$ ipython --no-banner

In [1]: import numpy as np

In [2]: np.set_printoptions(precision=2, suppress=True, linewidth=200, sign=" ")

In [3]: M = np.load("dump.npy")

In [4]: print(M)
[[ 0.  0.  2.]
 [ 0.  0.  0.]
 [ 2.  0.  0.]]

In [5]: Uu, sigma, Vt = np.linalg.svd(M)

In [6]: vecs = Vt[:(sigma > 1e-8).sum()]

In [7]: rng = np.random.default_rng(53690)

In [8]: x0 = M[1] + -3 * M[0] + rng.integers(2) * np.eye(3)[2]

In [9]: print(x0)
[ 0.  0. -6.]

In [10]: print(vecs.T @ vecs)
[[ 1.  0.  0.]
 [ 0.  0.  0.]
 [ 0.  0.  1.]]

In [11]: A = np.loadtxt("test2.csv", delimiter=",")

In [12]: print(A)
[[ 8.  0.  0.]
 [ 0.  8.  0.]
 [ 0.  0. -9.]]

In [13]: f = np.array([5, 4, 7])

In [14]: Y = A + np.outer(f, np.eye(3)[1])

In [15]: print(np.linalg.matrix_rank(np.linalg.inv(Y) - np.linalg.inv(A), tol=1e-8))
1

In [16]: print(round(float(np.linalg.det(Y) / np.linalg.det(A)), 2), round(1 + np.linalg.solve(A, f)[1], 2))
1.5 1.5

In [17]: print(Y)
[[ 8.  5.  0.]
 [ 0. 12.  0.]
 [ 0.  7. -9.]]

In [18]: x0 = np.array([3, -3, -1])

In [19]: h = np.maximum(Y @ x0, 0)

In [20]: print(np.maximum(Y @ (3 * x0), 0))
[ 27.   0.   0.]

In [21]: Y = np.linalg.inv(A)

In [22]: print(np.allclose(Y, A.T))
False

In [23]: print(Y)
[[ 0.12  0.    0.  ]
 [ 0.    0.12  0.  ]
 [-0.   -0.   -0.11]]

In [24]: print(A @ Y)
[[ 1.  0.  0.]
 [ 0.  1.  0.]
 [ 0.  0.  1.]]

In [25]: m1 = np.load("data.npy")

In [26]: print(m1)
[[ 1 -2  4]
 [ 1 -1  1]
 [ 1  0  0]]

In [27]: hat = np.triu(np.array([[-2, 5, 1], [5, 1, 5], [4, 3, -4]]), 1) + np.eye(3)

In [28]: Y = hat @ m1 @ np.linalg.inv(hat)

In [29]: print(np.trace(Y), np.trace(m1))
0.0 0

In [30]: print(hat @ m1 - m1 @ hat)
[[  6. -10.  14.]
 [  5.  -5.   4.]
 [  0.  -5.  -1.]]

In [31]: Y = m1 + rng.integers(-2, 3, (3, 1)) @ rng.integers(-2, 3, (1, 3))

In [32]: print(Y)
[[ 3 -2  2]
 [ 5 -1 -3]
 [ 5  0 -4]]

In [33]: print(np.linalg.matrix_rank(Y - m1, tol=1e-8))
1

In [34]: print(Y - m1)
[[ 2  0 -2]
 [ 4  0 -4]
 [ 4  0 -4]]

In [35]: print(np.abs(Y - m1).sum(axis=1))
[ 4  8  8]

In [36]: print(np.linalg.svd(Y - m1, compute_uv=False))
[ 8.49  0.    0.  ]

In [37]: E = np.array([[-0.57, -0.69, -7.06, 2.69, 2.41],
    ...:     [-1.62, 3.07, 1.13, -2.53, -3.2],
    ...:     [-2.41, 2.61, 0.93, 3.6, -5.44],
    ...:     [3.91, 0.53, 0.98, -0.16, -4.31]])

In [38]: Uu, sigma, Vt = np.linalg.svd(E, full_matrices=False)

In [39]: print(np.allclose(Uu * sigma @ Vt, E))
True

In [40]: print(np.cumsum(sigma ** 2) / np.sum(sigma ** 2))
[ 0.54  0.81  0.94  1.  ]

In [41]: W0 = np.loadtxt("sample15.csv", delimiter=",")

In [42]: print(W0)
[[ 15.  17.   0.]
 [ 21.  27.   0.]
 [  0.   2.  31.]
 [ 30.   0.   0.]
 [  0.   0.   5.]
 [ 12.   0.   0.]
 [ 15.   0.   0.]
 [  0.   0.  34.]
 [  0.   0.  10.]
 [ 18.  34.   0.]
 [  6.  23.   5.]
 [  3.   0.   0.]
 [ 12.  24.   0.]
 [ 12.   3.   0.]
 [  0.   0.   6.]
 [  0.  10.   8.]
 [ 15.  29.   0.]
 [  0.  13.  31.]
 [  0.   0.   3.]
 [  3.  24.   9.]
 [  3.   0.   0.]
 [  0.   0.   2.]
 [  0.   0.   0.]]

In [43]: z = W0[:, 2] > np.median(W0[:, 2])

In [44]: f = W0[z].mean(axis=0) - W0[~z].mean(axis=0)

In [45]: print(z.astype(int))
[ 0  0  1  0  1  0  0  1  1  0  1  0  0  0  1  1  0  1  1  1  0  1  0]

In [46]: print(((W0 - W0.mean(axis=0)) @ f > 0).astype(int))
[ 0  0  1  0  1  0  0  1  1  0  0  1  0  0  1  1  0  1  1  1  1  1  1]

In [47]: print(np.round((((W0 - W0.mean(axis=0)) @ f > 0) == z).mean(), 2))
0.83

In [48]: cov = np.cov(W0, rowvar=False)

In [49]: print(W0.std(axis=0))
[  8.47  11.67  10.47]

In [50]: print(np.argwhere(np.triu(np.abs(np.corrcoef(W0.T)) > 0.8, 1)))
[]

In [51]: print(np.argsort(-W0.std(axis=0).round(6), kind="stable"))
[ 1  2  0]

In [52]: print(np.round(np.corrcoef(W0[:, 0], W0[:, 1])[0, 1], 2))
0.41

In [53]: print(np.linalg.eigvalsh(cov)[::-1])
[ 183.88  108.95   39.2 ]

In [54]: print(np.median(W0, axis=0))
[ 3.  0.  0.]

In [55]: Ac = W0 - W0.mean(axis=0)

In [56]: vecs = np.linalg.svd(Ac)[2][:2]

In [57]: Y = Ac - Ac @ vecs.T @ vecs

In [58]: print(np.linalg.norm(Y, axis=1).round(6).argmax())
3

In [59]: print(np.round(np.cov(Ac @ vecs.T, rowvar=False), 2) + 0)
[[ 183.88    0.  ]
 [   0.    108.95]]

In [60]: Z = W0[[21, 5]].astype(float)

In [61]: for _ in range(5):
    ...:     z = np.linalg.norm(W0[:, None] - Z, axis=-1).argmin(axis=1)
    ...:     Z = np.array([W0[z == j].mean(axis=0) for j in range(2)])
    ...: 

In [62]: print(z)
[ 1  1  0  1  0  0  0  0  0  1  1  0  1  0  0  0  1  0  0  1  0  0  0]

In [63]: print(Z)
[[  3.     1.87   8.67]
 [ 15.    22.25   1.75]]

In [64]: x0 = np.array([1, -4, -5])

In [65]: print((W0 * x0).sum(axis=1))
[ -53.  -87. -163.   30.  -25.   12.   15. -170.  -50. -118. -111.    3.  -84.    0.  -30.  -80. -101. -207.  -15. -138.    3.  -10.    0.]

In [66]: print(W0 @ (2 * x0))
[-106. -174. -326.   60.  -50.   24.   30. -340. -100. -236. -222.    6. -168.    0.  -60. -160. -202. -414.  -30. -276.    6.  -20.    0.]

In [67]: print(np.sign((W0 @ x0).round(6)))
[-1. -1. -1.  1. -1.  1.  1. -1. -1. -1. -1.  1. -1.  0. -1. -1. -1. -1. -1. -1.  1. -1.  0.]

In [68]: F = np.load("m.npy")

In [69]: print(F)
[[-0.07  1.84  1.73 -0.5 ]
 [-0.63  0.31 -0.38 -0.05]
 [-2.15  0.8  -1.55 -0.1 ]]

In [70]: Uu, sigma, Vt = np.linalg.svd(F)

In [71]: vecs = Vt[:(sigma > 1e-8).sum()]

In [72]: x0 = F[1] + -2 * F[2] + rng.integers(2) * np.eye(4)[0]

In [73]: print(x0)
[ 4.67 -1.29  2.72  0.15]

In [74]: print(np.diag(vecs.T @ vecs))
[ 0.62  0.67  0.67  0.04]

In [75]: print(round(float(np.linalg.norm(x0 - vecs.T @ vecs @ x0)), 2))
0.62

In [76]: print(np.linalg.matrix_rank(np.vstack([F, x0])))
3

In [77]: Uu, sigma, Vt = np.linalg.svd(F)

In [78]: print(np.argmax(sigma[:-1] / (sigma[1:] + 1e-6)) + 1)
2

In [79]: print(sigma.round(2) + 0)
[ 2.96  2.49  0.  ]

In [80]: Y = Uu[:, :2] @ np.diag(sigma[:2]) @ Vt[:2]

In [81]: print(np.linalg.matrix_rank(Y))
2

In [82]: print(Y)
[[-0.07  1.84  1.73 -0.5 ]
 [-0.63  0.31 -0.38 -0.05]
 [-2.15  0.8  -1.55 -0.1 ]]

In [83]: f, g = m1[0], m1[2]

In [84]: print(f @ f)
21

In [85]: pr = (f @ g) / (f @ f) * f

In [86]: print((g - pr) @ f)
0.0

In [87]: print(np.linalg.matrix_rank(np.outer(f, g)))
1

In [88]: print(np.outer(f, g))
[[ 1  0  0]
 [-2  0  0]
 [ 4  0  0]]

In [89]: print(np.linalg.lstsq(F[:-1].T, F[-1])[2])
2

In [90]: print(round(np.trace(np.linalg.pinv(F) @ F), 2))
2.0

In [91]: print(np.allclose(F[:-1].T @ np.linalg.lstsq(F[:-1].T, F[-1])[0], F[-1]))
True

In [92]: Q = m1.astype(float).copy()

In [93]: for j in range(3):
    ...:     Q[:, j] -= Q[:, :j] @ (Q[:, :j].T @ Q[:, j])
    ...:     Q[:, j] /= np.linalg.norm(Q[:, j])
    ...: 

In [94]: print(np.round(Q.T @ Q, 2) + 0)
[[ 1.  0.  0.]
 [ 0.  1.  0.]
 [ 0.  0.  1.]]

In [95]: arr = -1 * np.eye(3) + np.ones((3, 3))

In [96]: print(arr)
[[ 0.  1.  1.]
 [ 1.  0.  1.]
 [ 1.  1.  0.]]

In [97]: # equal to its transpose

In [98]: print((arr @ arr)[0])
[ 2.  1.  1.]

In [99]: print(np.fft.fft(arr[0]))
[ 2.+0.j -1.+0.j -1.+0.j]

In [100]: print(np.allclose(arr @ arr.T, arr.T @ arr))
True

In [101]: w, vecs = np.linalg.eigh(arr)

In [102]: x0 = np.array([1, -1, -2])

In [103]: print(vecs * np.maximum(w, 0) @ vecs.T)
[[ 0.67  0.67  0.67]
 [ 0.67  0.67  0.67]
 [ 0.67  0.67  0.67]]

In [104]: print(x0 @ arr @ x0)
-2.0

In [105]: print(round(float(x0 @ arr @ x0 / (x0 @ x0)), 2), round(float(w[0]), 2), np.round(w[-1], 2))
-0.33 -1.0 2.0

In [106]: print(np.trace(arr @ arr @ arr) // 6)
1.0

In [107]: print(np.argwhere(np.triu(arr)))
[[ 0  1]
 [ 0  2]
 [ 1  2]]

In [108]: print(arr.sum(axis=0))
[ 2.  2.  2.]

In [109]: low = np.diag(arr.sum(axis=1)) - arr

In [110]: print(low @ np.ones(3))
[ 0.  0.  0.]

In [111]: print(np.linalg.matrix_rank(low))
2

In [112]: print(low)
[[ 2. -1. -1.]
 [-1.  2. -1.]
 [-1. -1.  2.]]

In [113]: print((M + M.T) / 2)
[[ 0.  0.  2.]
 [ 0.  0.  0.]
 [ 2.  0.  0.]]

In [114]: print(M @ M)
[[ 4.  0.  0.]
 [ 0.  0.  0.]
 [ 0.  0.  4.]]

In [115]: print(np.trace(M))
0.0

In [116]: mat = np.load("run5.npy")

In [117]: print(mat)
[[-2 -1  0  1]
 [ 2  3  4  5]
 [ 6  7  8  9]
 [10 11 12 13]]

In [118]: # rows and columns are dependent

In [119]: rk = np.linalg.matrix_rank(mat)

In [120]: print(rk)
2

In [121]: ns = np.linalg.svd(mat)[2][rk:].T

In [122]: print(ns.shape)
(4, 2)

In [123]: print([int(np.linalg.matrix_rank(np.delete(mat, i, axis=0))) for i in range(4)])
[2, 2, 2, 2]

In [124]: print([int(np.linalg.matrix_rank(mat[:, :j + 1])) for j in range(4)])
[1, 2, 2, 2]
